>>> import numpy as np
>>> import numpy.linalg as la
>>> np.set_printoptions(precision=2, suppress=True, linewidth=200)
>>> def rnd(a):
...     return np.round(a, 2) + 0
... 
>>> W0 = np.loadtxt("block16.csv", delimiter=",")
>>> W0
array([[ 6., -3.,  3.,  2.,  0., -3.,  2.,  0., -1., -1., -3.],
       [-3., 14., -9., -6.,  0.,  9., -6.,  0.,  3.,  3.,  9.],
       [ 3., -9., 14.,  6.,  0., -9.,  6.,  0., -3., -3., -9.],
       [ 2., -6.,  6.,  9.,  0., -6.,  4.,  0., -2., -2., -6.],
       [ 0.,  0.,  0.,  0.,  5.,  0.,  0.,  0.,  0.,  0.,  0.],
       [-3.,  9., -9., -6.,  0., 14., -6.,  0.,  3.,  3.,  9.],
       [ 2., -6.,  6.,  4.,  0., -6.,  9.,  0., -2., -2., -6.],
       [ 0.,  0.,  0.,  0.,  0.,  0.,  0.,  5.,  0.,  0.,  0.],
       [-1.,  3., -3., -2.,  0.,  3., -2.,  0.,  6.,  1.,  3.],
       [-1.,  3., -3., -2.,  0.,  3., -2.,  0.,  1.,  6.,  3.],
       [-3.,  9., -9., -6.,  0.,  9., -6.,  0.,  3.,  3., 14.]])
>>> vals, V = la.eigh(W0)
>>> x0 = np.array([0, 2, 0, 1, 0, 2, 1, 1, 2, 2, 2])
>>> rnd(V * np.abs(vals) @ V.T)
array([[ 6., -3.,  3.,  2.,  0., -3.,  2.,  0., -1., -1., -3.],
       [-3., 14., -9., -6.,  0.,  9., -6.,  0.,  3.,  3.,  9.],
       [ 3., -9., 14.,  6.,  0., -9.,  6.,  0., -3., -3., -9.],
       [ 2., -6.,  6.,  9.,  0., -6.,  4.,  0., -2., -2., -6.],
       [ 0.,  0.,  0.,  0.,  5.,  0.,  0.,  0.,  0.,  0.,  0.],
       [-3.,  9., -9., -6.,  0., 14., -6.,  0.,  3.,  3.,  9.],
       [ 2., -6.,  6.,  4.,  0., -6.,  9.,  0., -2., -2., -6.],
       [ 0.,  0.,  0.,  0.,  0.,  0.,  0.,  5.,  0.,  0.,  0.],
       [-1.,  3., -3., -2.,  0.,  3., -2.,  0.,  6.,  1.,  3.],
       [-1.,  3., -3., -2.,  0.,  3., -2.,  0.,  1.,  6.,  3.],
       [-3.,  9., -9., -6.,  0.,  9., -6.,  0.,  3.,  3., 14.]])
>>> (np.sign(V[:, -1].round(6)) == np.sign(V[0, -1].round(6))).astype(int)
array([1, 0, 1, 1, 0, 0, 1, 0, 0, 0, 0])
>>> x0 @ W0 @ x0
np.float64(439.0)
>>> rnd(la.eigvalsh(W0[1:, 1:]))
array([ 5.,  5.,  5.,  5.,  5.,  5.,  5.,  5.,  5., 51.])
>>> np.abs(W0).sum(axis=1).max(), np.abs(vals).max()
(np.float64(62.0), np.float64(52.0))
>>> x0 = np.array([4, 1, 7, 3, 3, 9, 4, 1, 3, 5, 1])
>>> np.sign((W0 @ x0).round(6))
array([1., 1., 1., 1., 1., 1., 1., 1., 1., 1., 1.])
>>> (W0 @ x0).argmax()
np.int64(5)
>>> W0 @ np.eye(11)[5]
array([-3.,  9., -9., -6.,  0., 14., -6.,  0.,  3.,  3.,  9.])
>>> np.einsum("ij,j->i", W0, x0)
array([18., 11., 29., 11., 15., 51., 16.,  5., 17., 27., 11.])
>>> W0 @ (2 * x0)
array([ 36.,  22.,  58.,  22.,  30., 102.,  32.,  10.,  34.,  54.,  22.])
>>> la.norm(W0 @ x0) <= la.norm(W0, 2) * la.norm(x0) + 1e-9
np.True_
>>> W0 * x0
array([[ 24.,  -3.,  21.,   6.,   0., -27.,   8.,   0.,  -3.,  -5.,  -3.],
       [-12.,  14., -63., -18.,   0.,  81., -24.,   0.,   9.,  15.,   9.],
       [ 12.,  -9.,  98.,  18.,   0., -81.,  24.,   0.,  -9., -15.,  -9.],
       [  8.,  -6.,  42.,  27.,   0., -54.,  16.,   0.,  -6., -10.,  -6.],
       [  0.,   0.,   0.,   0.,  15.,   0.,   0.,   0.,   0.,   0.,   0.],
       [-12.,   9., -63., -18.,   0., 126., -24.,   0.,   9.,  15.,   9.],
       [  8.,  -6.,  42.,  12.,   0., -54.,  36.,   0.,  -6., -10.,  -6.],
       [  0.,   0.,   0.,   0.,   0.,   0.,   0.,   5.,   0.,   0.,   0.],
       [ -4.,   3., -21.,  -6.,   0.,  27.,  -8.,   0.,  18.,   5.,   3.],
       [ -4.,   3., -21.,  -6.,   0.,  27.,  -8.,   0.,   3.,  30.,   3.],
       [-12.,   9., -63., -18.,   0.,  81., -24.,   0.,   9.,  15.,  14.]])
>>> u, v = W0[2], W0[10]
>>> u @ u
np.float64(538.0)
>>> pr = (u @ v) / (u @ u) * u
>>> rnd(v - pr)
array([-0.14,  0.42,  4.35, -0.28,  0.  ,  0.42, -0.28,  0.  ,  0.14,  0.14,  5.42])
>>> np.outer(u, v)
array([[  -9.,   27.,  -27.,  -18.,    0.,   27.,  -18.,    0.,    9.,    9.,   42.],
       [  27.,  -81.,   81.,   54.,   -0.,  -81.,   54.,   -0.,  -27.,  -27., -126.],
       [ -42.,  126., -126.,  -84.,    0.,  126.,  -84.,    0.,   42.,   42.,  196.],
       [ -18.,   54.,  -54.,  -36.,    0.,   54.,  -36.,    0.,   18.,   18.,   84.],
       [  -0.,    0.,   -0.,   -0.,    0.,    0.,   -0.,    0.,    0.,    0.,    0.],
       [  27.,  -81.,   81.,   54.,   -0.,  -81.,   54.,   -0.,  -27.,  -27., -126.],
       [ -18.,   54.,  -54.,  -36.,    0.,   54.,  -36.,    0.,   18.,   18.,   84.],
       [  -0.,    0.,   -0.,   -0.,    0.,    0.,   -0.,    0.,    0.,    0.,    0.],
       [   9.,  -27.,   27.,   18.,   -0.,  -27.,   18.,   -0.,   -9.,   -9.,  -42.],
       [   9.,  -27.,   27.,   18.,   -0.,  -27.,   18.,   -0.,   -9.,   -9.,  -42.],
       [  27.,  -81.,   81.,   54.,   -0.,  -81.,   54.,   -0.,  -27.,  -27., -126.]])
>>> rnd(pr)
array([ -2.86,   8.58, -13.35,  -5.72,   0.  ,   8.58,  -5.72,   0.  ,   2.86,   2.86,   8.58])
>>> rnd((v - pr) @ u)
np.float64(0.0)
